$ ipython --no-banner

In [1]: import numpy as np

In [2]: import numpy.linalg as la

In [3]: np.set_printoptions(precision=1, suppress=True, linewidth=140)

In [4]: feats = np.loadtxt("dump.csv", delimiter=",")

In [5]: print(feats)
[[ 9. -3.  9.  3. -6. -9.  3.  0.  3. -9.  9.  9.]
 [-3.  1. -3. -1.  2.  3. -1.  0. -1.  3. -3. -3.]
 [ 9. -3.  9.  3. -6. -9.  3.  0.  3. -9.  9.  9.]
 [ 3. -1.  3.  1. -2. -3.  1.  0.  1. -3.  3.  3.]
 [-6.  2. -6. -2.  4.  6. -2.  0. -2.  6. -6. -6.]
 [-9.  3. -9. -3.  6.  9. -3.  0. -3.  9. -9. -9.]
 [ 3. -1.  3.  1. -2. -3.  1.  0.  1. -3.  3.  3.]
 [ 0.  0.  0.  0.  0.  0.  0.  0.  0.  0.  0.  0.]
 [ 3. -1.  3.  1. -2. -3.  1.  0.  1. -3.  3.  3.]
 [-9.  3. -9. -3.  6.  9. -3.  0. -3.  9. -9. -9.]
 [ 9. -3.  9.  3. -6. -9.  3.  0.  3. -9.  9.  9.]
 [ 9. -3.  9.  3. -6. -9.  3.  0.  3. -9.  9.  9.]]

In [6]: vals, V = la.eigh(feats)

In [7]: np.round(V.T @ V, 1) + 0
Out[7]: 
array([[1., 0., 0., 0., 0., 0., 0., 0., 0., 0., 0., 0.],
       [0., 1., 0., 0., 0., 0., 0., 0., 0., 0., 0., 0.],
       [0., 0., 1., 0., 0., 0., 0., 0., 0., 0., 0., 0.],
       [0., 0., 0., 1., 0., 0., 0., 0., 0., 0., 0., 0.],
       [0., 0., 0., 0., 1., 0., 0., 0., 0., 0., 0., 0.],
       [0., 0., 0., 0., 0., 1., 0., 0., 0., 0., 0., 0.],
       [0., 0., 0., 0., 0., 0., 1., 0., 0., 0., 0., 0.],
       [0., 0., 0., 0., 0., 0., 0., 1., 0., 0., 0., 0.],
       [0., 0., 0., 0., 0., 0., 0., 0., 1., 0., 0., 0.],
       [0., 0., 0., 0., 0., 0., 0., 0., 0., 1., 0., 0.],
       [0., 0., 0., 0., 0., 0., 0., 0., 0., 0., 1., 0.],
       [0., 0., 0., 0., 0., 0., 0., 0., 0., 0., 0., 1.]])

In [8]: la.eigvalsh(feats + -3 * np.eye(12))
Out[8]: array([-3., -3., -3., -3., -3., -3., -3., -3., -3., -3., -3., 59.])

In [9]: print(np.round(V.T @ feats @ V, 1) + 0)
[[ 0.  0.  0.  0.  0.  0.  0.  0.  0.  0.  0.  0.]
 [ 0.  0.  0.  0.  0.  0.  0.  0.  0.  0.  0.  0.]
 [ 0.  0.  0.  0.  0.  0.  0.  0.  0.  0.  0.  0.]
 [ 0.  0.  0.  0.  0.  0.  0.  0.  0.  0.  0.  0.]
 [ 0.  0.  0.  0.  0.  0.  0.  0.  0.  0.  0.  0.]
 [ 0.  0.  0.  0.  0.  0.  0.  0.  0.  0.  0.  0.]
 [ 0.  0.  0.  0.  0.  0.  0.  0.  0.  0.  0.  0.]
 [ 0.  0.  0.  0.  0.  0.  0.  0.  0.  0.  0.  0.]
 [ 0.  0.  0.  0.  0.  0.  0.  0.  0.  0.  0.  0.]
 [ 0.  0.  0.  0.  0.  0.  0.  0.  0.  0.  0.  0.]
 [ 0.  0.  0.  0.  0.  0.  0.  0.  0.  0.  0.  0.]
 [ 0.  0.  0.  0.  0.  0.  0.  0.  0.  0.  0. 62.]]

In [10]: (feats + feats.T) / 2
Out[10]: 
array([[ 9., -3.,  9.,  3., -6., -9.,  3.,  0.,  3., -9.,  9.,  9.],
       [-3.,  1., -3., -1.,  2.,  3., -1.,  0., -1.,  3., -3., -3.],
       [ 9., -3.,  9.,  3., -6., -9.,  3.,  0.,  3., -9.,  9.,  9.],
       [ 3., -1.,  3.,  1., -2., -3.,  1.,  0.,  1., -3.,  3.,  3.],
       [-6.,  2., -6., -2.,  4.,  6., -2.,  0., -2.,  6., -6., -6.],
       [-9.,  3., -9., -3.,  6.,  9., -3.,  0., -3.,  9., -9., -9.],
       [ 3., -1.,  3.,  1., -2., -3.,  1.,  0.,  1., -3.,  3.,  3.],
       [ 0.,  0.,  0.,  0.,  0.,  0.,  0.,  0.,  0.,  0.,  0.,  0.],
       [ 3., -1.,  3.,  1., -2., -3.,  1.,  0.,  1., -3.,  3.,  3.],
       [-9.,  3., -9., -3.,  6.,  9., -3.,  0., -3.,  9., -9., -9.],
       [ 9., -3.,  9.,  3., -6., -9.,  3.,  0.,  3., -9.,  9.,  9.],
       [ 9., -3.,  9.,  3., -6., -9.,  3.,  0.,  3., -9.,  9.,  9.]])

In [11]: round(np.abs(la.eigvals(feats)).max(), 1)
Out[11]: np.float64(62.0)

In [12]: np.round(la.det(feats), 1)
Out[12]: np.float64(0.0)

In [13]: np.allclose(feats @ feats.T, feats.T @ feats)
Out[13]: True

In [14]: print(np.round(np.sort(np.abs(la.eigvals(feats))), 1) + 0)
[ 0.  0.  0.  0.  0.  0.  0.  0.  0.  0.  0. 62.]
